% python3 -q
>>> import numpy as np
>>> np.set_printoptions(precision=2, suppress=True, linewidth=140, floatmode="fixed")
>>> rd = lambda a: np.round(a, 2) + 0
>>> K = np.array([[5.0, 0.0, 0.0, 0.0, 4.0],
...     [0.0, 5.0, 4.0, 4.0, 0.0],
...     [0.0, 4.0, 5.0, 4.0, 0.0],
...     [0.0, 4.0, 4.0, 5.0, 0.0],
...     [4.0, 0.0, 0.0, 0.0, 5.0]])
>>> w, vecs = np.linalg.eigh(K)
>>> rd(np.linalg.svd(K, compute_uv=False))
array([13.00,  9.00,  1.00,  1.00,  1.00])
>>> np.abs(vecs[:, -1]).round(6).argmax()
np.int64(1)
>>> rd(vecs.T @ vecs)
array([[1.00, 0.00, 0.00, 0.00, 0.00],
       [0.00, 1.00, 0.00, 0.00, 0.00],
       [0.00, 0.00, 1.00, 0.00, 0.00],
       [0.00, 0.00, 0.00, 1.00, 0.00],
       [0.00, 0.00, 0.00, 0.00, 1.00]])
>>> B = np.array([[1, 1], [1, -1]])
>>> rng = np.random.default_rng(86)
>>> m1 = np.kron(B, np.kron(B, B))[rng.permutation(8)][:3]
>>> m1
array([[ 1, -1, -1,  1, -1,  1,  1, -1],
       [ 1,  1, -1, -1,  1,  1, -1, -1],
       [ 1, -1,  1, -1,  1, -1,  1, -1]])
>>> C2 = m1.T @ m1
>>> np.trace(C2), (m1 ** 2).sum()
(np.int64(24), np.int64(24))
>>> rd(np.linalg.svd(m1, compute_uv=False) ** 2)
array([8.00, 8.00, 8.00])
>>> np.linalg.matrix_rank(C2)
np.int64(3)
>>> C2
array([[ 3, -1, -1, -1,  1,  1,  1, -3],
       [-1,  3, -1, -1,  1,  1, -3,  1],
       [-1, -1,  3, -1,  1, -3,  1,  1],
       [-1, -1, -1,  3, -3,  1,  1,  1],
       [ 1,  1,  1, -3,  3, -1, -1, -1],
       [ 1,  1, -3,  1, -1,  3, -1, -1],
       [ 1, -3,  1,  1, -1, -1,  3, -1],
       [-3,  1,  1,  1, -1, -1, -1,  3]])
>>> (m1 @ m1.T).shape
(3, 3)
>>> rd(np.linalg.eigvalsh(C2)[::-1])
array([8.00, 8.00, 8.00, 0.00, 0.00, 0.00, 0.00, 0.00])
>>> np.allclose(C2, C2.T)
True
>>> Lm = np.linalg.cholesky(K)
>>> K / np.sqrt(np.outer(np.diag(K), np.diag(K)))
array([[1.00, 0.00, 0.00, 0.00, 0.80],
       [0.00, 1.00, 0.80, 0.80, 0.00],
       [0.00, 0.80, 1.00, 0.80, 0.00],
       [0.00, 0.80, 0.80, 1.00, 0.00],
       [0.80, 0.00, 0.00, 0.00, 1.00]])
>>> rd(Lm)
array([[2.24, 0.00, 0.00, 0.00, 0.00],
       [0.00, 2.24, 0.00, 0.00, 0.00],
       [0.00, 1.79, 1.34, 0.00, 0.00],
       [0.00, 1.79, 0.60, 1.20, 0.00],
       [1.79, 0.00, 0.00, 0.00, 1.34]])
>>> rd(np.diag(Lm) ** 2)
array([5.00, 5.00, 1.80, 1.44, 1.80])
>>> rd(Lm @ Lm.T)
array([[5.00, 0.00, 0.00, 0.00, 4.00],
       [0.00, 5.00, 4.00, 4.00, 0.00],
       [0.00, 4.00, 5.00, 4.00, 0.00],
       [0.00, 4.00, 4.00, 5.00, 0.00],
       [4.00, 0.00, 0.00, 0.00, 5.00]])
>>> rd(np.linalg.svd(m1, compute_uv=False))
array([2.83, 2.83, 2.83])
>>> m1.sum(axis=0)
array([ 3, -1, -1, -1,  1,  1,  1, -3])
>>> np.count_nonzero(m1)
np.int64(24)
>>> np.diff(m1, axis=0)
array([[ 0,  2,  0, -2,  2,  0, -2,  0],
       [ 0, -2,  2,  0,  0, -2,  2,  0]])
>>> np.linalg.matrix_rank(m1)
np.int64(3)
>>> w1 = np.array([[3, 0, 2, 3, 0, -2],
...     [2, 1, 0, -1, 2, -2],
...     [3, 3, 1, 3, 2, 2],
...     [-3, 0, 3, -2, 0, 0],
...     [3, 2, 1, 0, -2, -1],
...     [3, 3, -1, -3, 3, -1],
...     [-2, 0, 0, 2, -1, 3],
...     [2, -3, -1, 0, -1, -1]])
>>> c = np.array([-3, -1, 3, 1, 0, 2])
>>> hid = np.maximum(m1 @ w1 + c, 0)
>>> np.linalg.matrix_rank(hid)
np.int64(3)
>>> rd((hid > 0).mean(axis=0))
array([0.33, 0.67, 1.00, 0.33, 0.67, 0.67])
>>> C = np.array([[5, -8, 4],
...     [-3, 0, -1],
...     [1, 6, 0],
...     [-9, -2, 1],
...     [-2, -7, 6],
...     [9, 6, 3]])
>>> (hid @ C).round(6).argmax(axis=1)
array([1, 2, 1])
>>> hid @ C
array([[ 40,  53,  18],
       [ 21, -73,  45],
       [-66,  54,  36]])
>>> B = m1 / np.sqrt((m1 ** 2).mean(axis=1, keepdims=True))
>>> m1 - m1.mean(axis=1, keepdims=True)
array([[ 1.00, -1.00, -1.00,  1.00, -1.00,  1.00,  1.00, -1.00],
       [ 1.00,  1.00, -1.00, -1.00,  1.00,  1.00, -1.00, -1.00],
       [ 1.00, -1.00,  1.00, -1.00,  1.00, -1.00,  1.00, -1.00]])
>>> rd(np.linalg.norm(B, axis=1))
array([2.83, 2.83, 2.83])
>>> np.linalg.matrix_rank(B) == np.linalg.matrix_rank(m1)
np.True_
>>> np.linalg.matrix_rank(m1 - m1.mean(axis=1, keepdims=True))
np.int64(3)
>>> data = np.abs(np.array([[-1, 1, 3, -3, 2],
...     [-1, 1, -1, 1, 1],
...     [-3, 0, -3, 2, -2],
...     [0, 0, 0, 3, 3],
...     [-2, 0, -3, -2, -1]])) + np.eye(5)
>>> data = data / data.sum(axis=1, keepdims=True)
>>> rd(data)
array([[0.18, 0.09, 0.27, 0.27, 0.18],
       [0.17, 0.33, 0.17, 0.17, 0.17],
       [0.27, 0.00, 0.36, 0.18, 0.18],
       [0.00, 0.00, 0.00, 0.57, 0.43],
       [0.22, 0.00, 0.33, 0.22, 0.22]])
>>> B = data + rng.integers(-2, 3, (5, 3)) @ rng.integers(-2, 3, (3, 5))
>>> rd(B)
array([[ 2.18,  1.09, -2.73,  2.27, -1.82],
       [ 2.17,  4.33, -5.83, -3.83,  4.17],
       [ 0.27, -3.00,  4.36,  2.18,  1.18],
       [ 2.00,  1.00, -3.00,  2.57, -1.57],
       [-3.78,  6.00, -4.67, -7.78, -0.78]])
>>> np.linalg.matrix_rank(B - data, tol=1e-8)
np.int64(3)
>>> np.abs(B - data).sum(axis=1)
array([10.00, 20.00, 10.00, 10.00, 24.00])
>>> proj = np.triu(np.array([[5, 3, 0, 4, 1],
...     [4, 4, 2, 4, 4],
...     [-4, 5, -4, 1, 2],
...     [-4, -2, 5, 5, 0],
...     [-3, 4, -2, -4, 3]]), 1) + np.eye(5)
>>> B = proj @ data @ np.linalg.inv(proj)
>>> rd(np.poly(B))
array([ 1.00, -1.67,  0.79, -0.12,  0.00,  0.00])
>>> np.linalg.matrix_rank(B)
np.int64(5)
>>> mat = np.loadtxt("mat.csv", delimiter=",")
>>> mat
array([[ -6.07,   0.78,  -2.18, -19.35, -16.73],
       [  0.22,  -6.26,  -2.60,   9.58,   6.85],
       [ 10.14,   8.03,   5.97,  19.87,  18.82],
       [ 10.03,   7.98,   6.52,  20.16,  18.93]])
>>> B = mat / np.sqrt((mat ** 2).mean(axis=1, keepdims=True))
>>> np.linalg.matrix_rank(mat - mat.mean(axis=1, keepdims=True))
np.int64(4)
>>> np.linalg.matrix_rank(B) == np.linalg.matrix_rank(mat)
np.True_
>>> rd(B[1])
array([ 0.04, -1.03, -0.43,  1.58,  1.13])
>>> x = np.array([3, 4, 1, 3, 5])
>>> a = np.maximum(mat @ x, 0)
>>> mat * (a > 1e-9)[:, None]
array([[-0.00,  0.00, -0.00, -0.00, -0.00],
       [ 0.22, -6.26, -2.60,  9.58,  6.85],
       [10.14,  8.03,  5.97, 19.87, 18.82],
       [10.03,  7.98,  6.52, 20.16, 18.93]])
>>> rd(mat.T @ a)
array([4504.54, 3343.81, 2691.29, 9269.47, 8662.73])
>>> np.flatnonzero(a > 1e-9)
array([1, 2, 3])
>>> np.tanh(mat @ x)
array([-1.00,  1.00,  1.00,  1.00])
>>> x = np.array([2, -3, 3, 3, 3])
>>> rd((mat * x).sum(axis=1))
array([-129.26,   60.71,  130.17,  132.95])
>>> np.sign((mat @ x).round(6))
array([-1.00,  1.00,  1.00,  1.00])
>>> rd(mat @ x)
array([-129.26,   60.71,  130.17,  132.95])
>>> U, sigma, Vh = np.linalg.svd(mat)
>>> rd(sigma)
array([51.48, 12.43,  0.66,  0.21])
>>> np.argmax(sigma[:-1] / (sigma[1:] + 1e-6)) + 1
np.int64(2)
>>> B = U[:, :2] @ np.diag(sigma[:2]) @ Vh[:2]
>>> np.linalg.matrix_rank(B)
np.int64(2)
>>> np.linalg.matrix_rank(mat, rtol=0.05)
np.int64(2)
>>> B = mat + rng.integers(-2, 3, (4, 2)) @ rng.integers(-2, 3, (2, 5))
>>> rd(B)
array([[ -4.07,   2.78,   0.82, -18.35, -16.73],
       [  4.22,  -2.26,   3.40,  11.58,   6.85],
       [  8.14,   9.03,   8.97,  24.87,  12.82],
       [  6.03,   7.98,   8.52,  26.16,  10.93]])
>>> np.abs(B - mat).sum(axis=1)
array([ 8.00, 16.00, 17.00, 20.00])
>>> rd(B - mat)
array([[ 2.00,  2.00,  3.00,  1.00,  0.00],
       [ 4.00,  4.00,  6.00,  2.00,  0.00],
       [-2.00,  1.00,  3.00,  5.00, -6.00],
       [-4.00,  0.00,  2.00,  6.00, -8.00]])
>>> rd(np.linalg.svd(B - mat, compute_uv=False))
array([14.05,  9.36,  0.00,  0.00])
>>> np.linalg.matrix_rank(B - mat, tol=1e-8)
np.int64(2)
>>> B = np.array([[0, -1], [-2, -2]])
>>> C = np.array([[-5, -7], [-6, 2]])
>>> W0 = np.kron(B, C)
>>> W0
array([[ 0,  0,  5,  7],
       [ 0,  0,  6, -2],
       [10, 14, 10, 14],
       [12, -4, 12, -4]])
>>> x = np.array([-5, -5, -9, -9])
>>> rhs = W0 @ x
>>> c, lr = np.zeros(4), 1 / np.linalg.norm(W0, 2) ** 2
>>> for i in range(250):
...     c -= lr * W0.T @ (W0 @ c - rhs)
...     if i % 50 == 0: print(i, round(np.linalg.norm(W0 @ c - rhs), 2))
... 
0 21.72
50 1.12
100 0.12
150 0.03
200 0.01
>>> rd(c)
array([-5.00, -5.00, -9.00, -9.00])
>>> rd(np.linalg.cond(W0))
np.float64(6.59)
>>> w, vecs = np.linalg.eig(W0)
>>> rd(W0 @ vecs[:, 0] - w[0] * vecs[:, 0])
array([0.00, 0.00, 0.00, 0.00])
>>> rd(np.sort(np.linalg.eigvals(W0.T)))
array([-16.02,  -6.49,   4.29,  24.22])
>>> rd(np.prod(w))
np.float64(10816.0)
>>> rd(w)
array([ 24.22,   4.29,  -6.49, -16.02])
>>> rd(np.sort(np.linalg.eigvals(np.linalg.inv(W0))))
array([-0.15, -0.06,  0.04,  0.23])
>>> rd(np.sort(np.linalg.eigvals(W0 @ W0)))
array([ 18.44,  42.12, 256.79, 586.65])
>>> ang = np.radians(120)
>>> Rm = np.eye(4)
>>> Rm[1, 1] = Rm[2, 2] = np.cos(ang)
>>> Rm[1, 2], Rm[2, 1] = -np.sin(ang), np.sin(ang)
>>> rd(Rm)
array([[ 1.00,  0.00,  0.00,  0.00],
       [ 0.00, -0.50, -0.87,  0.00],
       [ 0.00,  0.87, -0.50,  0.00],
       [ 0.00,  0.00,  0.00,  1.00]])
>>> B = W0 @ Rm.T
>>> np.allclose(np.linalg.norm(W0, axis=1), np.linalg.norm(B, axis=1))
True
>>> feats = np.minimum.outer(np.arange(1, 6), np.arange(1, 6)) * 5
>>> feats
array([[ 5,  5,  5,  5,  5],
       [ 5, 10, 10, 10, 10],
       [ 5, 10, 15, 15, 15],
       [ 5, 10, 15, 20, 20],
       [ 5, 10, 15, 20, 25]])
>>> C2 = feats.T @ feats
>>> (feats @ feats.T).shape
(5, 5)
>>> np.linalg.matrix_rank(C2)
np.int64(5)
>>> C2
array([[ 125,  225,  300,  350,  375],
       [ 225,  425,  575,  675,  725],
       [ 300,  575,  800,  950, 1025],
       [ 350,  675,  950, 1150, 1250],
       [ 375,  725, 1025, 1250, 1375]])
>>> rd(np.linalg.svd(feats, compute_uv=False) ** 2)
array([3809.07,   52.47,    8.50,    3.12,    1.84])
>>> np.trace(C2), (feats ** 2).sum()
(np.int64(3875), np.int64(3875))
